>>> import numpy as np
>>> np.set_printoptions(precision=2, suppress=True, linewidth=160)
>>> E = np.load("w.npy")
>>> E
array([[ 0.6,  1.5,  0.4,  0.7,  0.3,  0.7],
       [ 1.2, -0.7,  0.5,  0.7, -3.3, -0.9],
       [ 1.7,  0.6, -0.7, -0.3, -5.7, -1.8],
       [-0.3,  1.8,  0.7,  2.1,  0.3, -0.4],
       [-0.5, -0.8,  0.7,  0.2,  2.1, -1.5],
       [-0.4,  0.1,  2. ,  0.4,  0. ,  2.2]])
>>> W1 = np.array([[-2, -1, -2, 1, -3, 3],
...     [3, 3, 1, 2, 1, 2],
...     [-1, -1, 3, 3, -3, 2],
...     [3, 1, -1, 3, -1, 3],
...     [0, 2, 0, 0, 2, 0],
...     [1, 1, 1, -1, 1, 3]])
>>> coef = np.array([2, 0, -1, 2, 2, 0])
>>> act = np.maximum(E @ W1 + coef, 0)
>>> (act > 0).mean(axis=0)
array([0.5 , 0.67, 0.5 , 1.  , 0.5 , 0.67])
>>> np.linalg.matrix_rank(act)
np.int64(6)
>>> W2 = np.array([[0, -2, 1],
...     [-2, -2, 0],
...     [0, 2, -2],
...     [2, 2, 1],
...     [-1, -1, 2],
...     [-1, 1, -1]])
>>> W1 @ W2
array([[  4,  10,  -6],
       [ -5,  -5,   3],
       [  9,  21, -12],
       [  2,   0,   3],
       [ -6,  -6,   4],
       [ -8,  -2,  -3]])
>>> (act @ W2).round(6).argmax(axis=1)
array([2, 1, 0, 2, 2, 1])
>>> r0 = np.array([0, -1, -2, -3, 2, -2])
>>> out = E + np.outer(r0, np.eye(6)[0])
>>> out
array([[ 0.6,  1.5,  0.4,  0.7,  0.3,  0.7],
       [ 0.2, -0.7,  0.5,  0.7, -3.3, -0.9],
       [-0.3,  0.6, -0.7, -0.3, -5.7, -1.8],
       [-3.3,  1.8,  0.7,  2.1,  0.3, -0.4],
       [ 1.5, -0.8,  0.7,  0.2,  2.1, -1.5],
       [-2.4,  0.1,  2. ,  0.4,  0. ,  2.2]])
>>> np.linalg.matrix_rank(np.linalg.inv(out) - np.linalg.inv(E), tol=1e-8)
np.int64(1)
>>> np.linalg.matrix_rank(out - E)
np.int64(1)
>>> round(float(np.linalg.det(out) / np.linalg.det(E)), 2), round(1 + np.linalg.solve(E, r0)[0], 2)
(3.17, np.float64(3.17))
>>> out = np.linalg.inv(E)
>>> np.round(np.linalg.cond(E), 2)
np.float64(10.25)
>>> np.round(E @ out, 2) + 0
array([[1., 0., 0., 0., 0., 0.],
       [0., 1., 0., 0., 0., 0.],
       [0., 0., 1., 0., 0., 0.],
       [0., 0., 0., 1., 0., 0.],
       [0., 0., 0., 0., 1., 0.],
       [0., 0., 0., 0., 0., 1.]])
>>> np.round(np.linalg.inv(out), 2) + 0
array([[ 0.6,  1.5,  0.4,  0.7,  0.3,  0.7],
       [ 1.2, -0.7,  0.5,  0.7, -3.3, -0.9],
       [ 1.7,  0.6, -0.7, -0.3, -5.7, -1.8],
       [-0.3,  1.8,  0.7,  2.1,  0.3, -0.4],
       [-0.5, -0.8,  0.7,  0.2,  2.1, -1.5],
       [-0.4,  0.1,  2. ,  0.4,  0. ,  2.2]])
>>> (np.abs(out) > 1e-9).astype(int)
array([[1, 1, 1, 1, 1, 1],
       [1, 1, 1, 1, 1, 1],
       [1, 1, 1, 1, 1, 1],
       [1, 1, 1, 1, 1, 1],
       [1, 1, 1, 1, 1, 1],
       [1, 1, 1, 1, 1, 1]])
>>> round(np.linalg.slogdet(E)[0], 2)
np.float64(-1.0)
>>> Q, evecs = np.linalg.qr(E[:, :2])[0], np.linalg.qr(E[:, 2:])[0]
>>> sig = np.linalg.svd(Q.T @ evecs, compute_uv=False)
>>> np.round(np.linalg.norm(Q @ Q.T - evecs @ evecs.T, 2), 2)
np.float64(1.0)
>>> np.round(np.linalg.det(E), 2)
np.float64(-99.19)
>>> np.sort(np.abs(np.linalg.eigvals(E)))
array([0.82, 1.7 , 2.37, 2.71, 2.71, 4.08])
>>> np.round(np.trace(E), 2)
np.float64(5.6)
>>> K = np.load("m.npy")
>>> K
array([[-1.7,  0.9, -1.5],
       [-0.3,  0.2,  0.5],
       [ 0.9,  0.6,  1.1],
       [ 1.3, -0.1, -1.7]])
>>> Uu, sig, vt = np.linalg.svd(K, full_matrices=False)
>>> Uu.shape, sig.shape, vt.shape
((4, 3), (3,), (3, 3))
>>> np.round(vt @ vt.T, 2) + 0
array([[1., 0., 0.],
       [0., 1., 0.],
       [0., 0., 1.]])
>>> np.allclose(Uu * sig @ vt, K)
True
>>> np.round(Uu.T @ Uu, 2) + 0
array([[1., 0., 0.],
       [0., 1., 0.],
       [0., 0., 1.]])
>>> hat = K @ np.linalg.solve(K.T @ K, K.T)
>>> hat
array([[ 0.99,  0.07, -0.01,  0.02],
       [ 0.07,  0.09,  0.16, -0.23],
       [-0.01,  0.16,  0.97,  0.04],
       [ 0.02, -0.23,  0.04,  0.94]])
>>> hat @ K[:, 0]
array([-1.7, -0.3,  0.9,  1.3])
>>> np.round(np.trace(hat), 2)
np.float64(3.0)
>>> np.diag(hat)
array([0.99, 0.09, 0.97, 0.94])
>>> rng = np.random.default_rng(2791)
>>> idx = rng.permutation(4)
>>> idx
array([2, 0, 3, 1])
>>> out = hat[idx][:, idx]
>>> np.diag(out)
array([0.97, 0.99, 0.94, 0.09])
>>> np.allclose(out, hat)
False
>>> out
array([[ 0.97, -0.01,  0.04,  0.16],
       [-0.01,  0.99,  0.02,  0.07],
       [ 0.04,  0.02,  0.94, -0.23],
       [ 0.16,  0.07, -0.23,  0.09]])
>>> round(np.trace(out), 2)
np.float64(3.0)
>>> t = np.radians(60)
>>> R = np.eye(3)
>>> R[1, 1] = R[2, 2] = np.cos(t)
>>> R[1, 2], R[2, 1] = -np.sin(t), np.sin(t)
>>> R
array([[ 1.  ,  0.  ,  0.  ],
       [ 0.  ,  0.5 , -0.87],
       [ 0.  ,  0.87,  0.5 ]])
>>> out = K @ R.T
>>> np.linalg.svd(K, compute_uv=False), np.linalg.svd(out, compute_uv=False)
(array([2.74, 2.21, 0.96]), array([2.74, 2.21, 0.96]))
>>> J = np.load("mat.npy")
>>> J
array([[ 3,  3,  1,  1,  1],
       [ 6,  6,  1,  2,  1],
       [ 7,  7,  4,  4,  3],
       [ 8,  9,  7,  7,  6],
       [ 8, 12, 10,  7,  9],
       [11, 14, 12, 10, 11],
       [14, 15, 15, 11, 11],
       [16, 17, 15, 14, 12],
       [19, 20, 16, 17, 15],
       [22, 22, 16, 20, 17],
       [25, 23, 16, 20, 20],
       [26, 25, 17, 20, 20],
       [27, 26, 19, 20, 22],
       [30, 27, 20, 22, 22],
       [33, 28, 23, 23, 24],
       [33, 31, 23, 23, 24]])
>>> t = np.radians(72)
>>> R = np.eye(5)
>>> R[2, 2] = R[0, 0] = np.cos(t)
>>> R[2, 0], R[0, 2] = -np.sin(t), np.sin(t)
>>> R
array([[ 0.31,  0.  ,  0.95,  0.  ,  0.  ],
       [ 0.  ,  1.  ,  0.  ,  0.  ,  0.  ],
       [-0.95,  0.  ,  0.31,  0.  ,  0.  ],
       [ 0.  ,  0.  ,  0.  ,  1.  ,  0.  ],
       [ 0.  ,  0.  ,  0.  ,  0.  ,  1.  ]])
>>> out = J @ R.T
>>> np.linalg.svd(J, compute_uv=False), np.linalg.svd(out, compute_uv=False)
(array([156.18,   8.24,   5.15,   4.23,   3.6 ]), array([156.18,   8.24,   5.15,   4.23,   3.6 ]))
>>> np.allclose(J @ J.T, out @ out.T)
True
>>> np.allclose(np.linalg.norm(J, axis=1), np.linalg.norm(out, axis=1))
True
>>> np.abs(out - J).max(axis=0)
array([ 4.59,  0.  , 47.28,  0.  ,  0.  ])
>>> W2 = J[[10, 3]].astype(float)
>>> for _ in range(3):
...     idx = np.linalg.norm(J[:, None] - W2, axis=-1).argmin(axis=1)
...     W2 = np.array([J[idx == j].mean(axis=0) for j in range(2)])
... 
>>> idx
array([1, 1, 1, 1, 1, 1, 1, 0, 0, 0, 0, 0, 0, 0, 0, 0])
>>> np.abs(W2[1] - W2[0]).argmax()
np.int64(0)
>>> W2
array([[25.67, 24.33, 18.33, 19.89, 19.56],
       [ 8.14,  9.43,  7.14,  6.  ,  6.  ]])
>>> np.bincount(idx)
array([9, 7])
>>> Q, R = np.linalg.qr(J)
>>> Q @ R
array([[ 3.,  3.,  1.,  1.,  1.],
       [ 6.,  6.,  1.,  2.,  1.],
       [ 7.,  7.,  4.,  4.,  3.],
       [ 8.,  9.,  7.,  7.,  6.],
       [ 8., 12., 10.,  7.,  9.],
       [11., 14., 12., 10., 11.],
       [14., 15., 15., 11., 11.],
       [16., 17., 15., 14., 12.],
       [19., 20., 16., 17., 15.],
       [22., 22., 16., 20., 17.],
       [25., 23., 16., 20., 20.],
       [26., 25., 17., 20., 20.],
       [27., 26., 19., 20., 22.],
       [30., 27., 20., 22., 22.],
       [33., 28., 23., 23., 24.],
       [33., 31., 23., 23., 24.]])
>>> np.abs(np.diag(R))
array([82.15,  7.71,  6.66,  5.3 ,  4.51])
>>> R
array([[-82.15, -78.47, -59.45, -62.62, -62.5 ],
       [  0.  ,  -7.71,  -7.6 ,  -3.92,  -3.47],
       [  0.  ,   0.  ,   6.66,   1.53,   2.22],
       [  0.  ,   0.  ,   0.  ,  -5.3 ,  -2.15],
       [  0.  ,   0.  ,   0.  ,   0.  ,  -4.51]])
>>> np.allclose(R.T @ R, J.T @ J)
True
>>> out = J / np.linalg.norm(J, axis=1, keepdims=True)
>>> cov = out @ out.T
>>> (cov - 2 * np.eye(16)).round(6).argmax(axis=1)
array([ 1,  0, 15,  8,  5,  4,  7,  3,  3,  8, 11, 13, 11, 11, 13, 13])
>>> np.round(np.degrees(np.arccos(np.clip(cov[6, 10], -1, 1))), 2)
np.float64(11.03)
>>> cov[6]
array([0.91, 0.84, 0.97, 0.99, 0.99, 1.  , 1.  , 1.  , 0.99, 0.99, 0.98, 0.98, 0.99, 0.99, 0.99, 0.99])
>>> D = np.linalg.norm(J[:, None] - J[None], axis=-1)
>>> D[:5, :5]
array([[ 0.  ,  4.36,  7.35, 12.57, 16.94],
       [ 4.36,  0.  ,  4.36,  9.95, 14.49],
       [ 7.35,  4.36,  0.  ,  5.66, 10.34],
       [12.57,  9.95,  5.66,  0.  ,  5.2 ],
       [16.94, 14.49, 10.34,  5.2 ,  0.  ]])
>>> D[7].round(6).argsort(kind="stable")[:4]
array([7, 6, 8, 5])
>>> D.shape
(16, 16)
>>> np.flatnonzero(D[7] < D.mean() / 2)
array([5, 6, 7, 8])
>>> m1 = np.load("layer16.npy")
>>> m1
array([[1.  , 0.2 , 0.04, 0.01, 0.  ],
       [0.2 , 1.  , 0.2 , 0.04, 0.01],
       [0.04, 0.2 , 1.  , 0.2 , 0.04],
       [0.01, 0.04, 0.2 , 1.  , 0.2 ],
       [0.  , 0.01, 0.04, 0.2 , 1.  ]])
>>> ev, evecs = np.linalg.eigh(m1)
>>> np.abs(evecs[:, -1])
array([0.32, 0.49, 0.56, 0.49, 0.32])
>>> (ev > 1e-8).sum(), (ev < -1e-8).sum()
(np.int64(5), np.int64(0))
>>> np.linalg.svd(m1, compute_uv=False)
array([1.4 , 1.17, 0.95, 0.79, 0.69])
>>> np.linalg.eigvalsh(m1 @ m1)
array([0.48, 0.62, 0.9 , 1.37, 1.96])
>>> round(float(ev.sum()), 2), np.trace(m1)
(5.0, np.float64(5.0))
>>> ev
array([0.69, 0.79, 0.95, 1.17, 1.4 ])
>>> np.round(evecs @ np.diag(ev) @ evecs.T, 2) + 0
array([[1.  , 0.2 , 0.04, 0.01, 0.  ],
       [0.2 , 1.  , 0.2 , 0.04, 0.01],
       [0.04, 0.2 , 1.  , 0.2 , 0.04],
       [0.01, 0.04, 0.2 , 1.  , 0.2 ],
       [0.  , 0.01, 0.04, 0.2 , 1.  ]])
>>> np.abs(evecs[:, -1]).round(6).argmax()
np.int64(2)
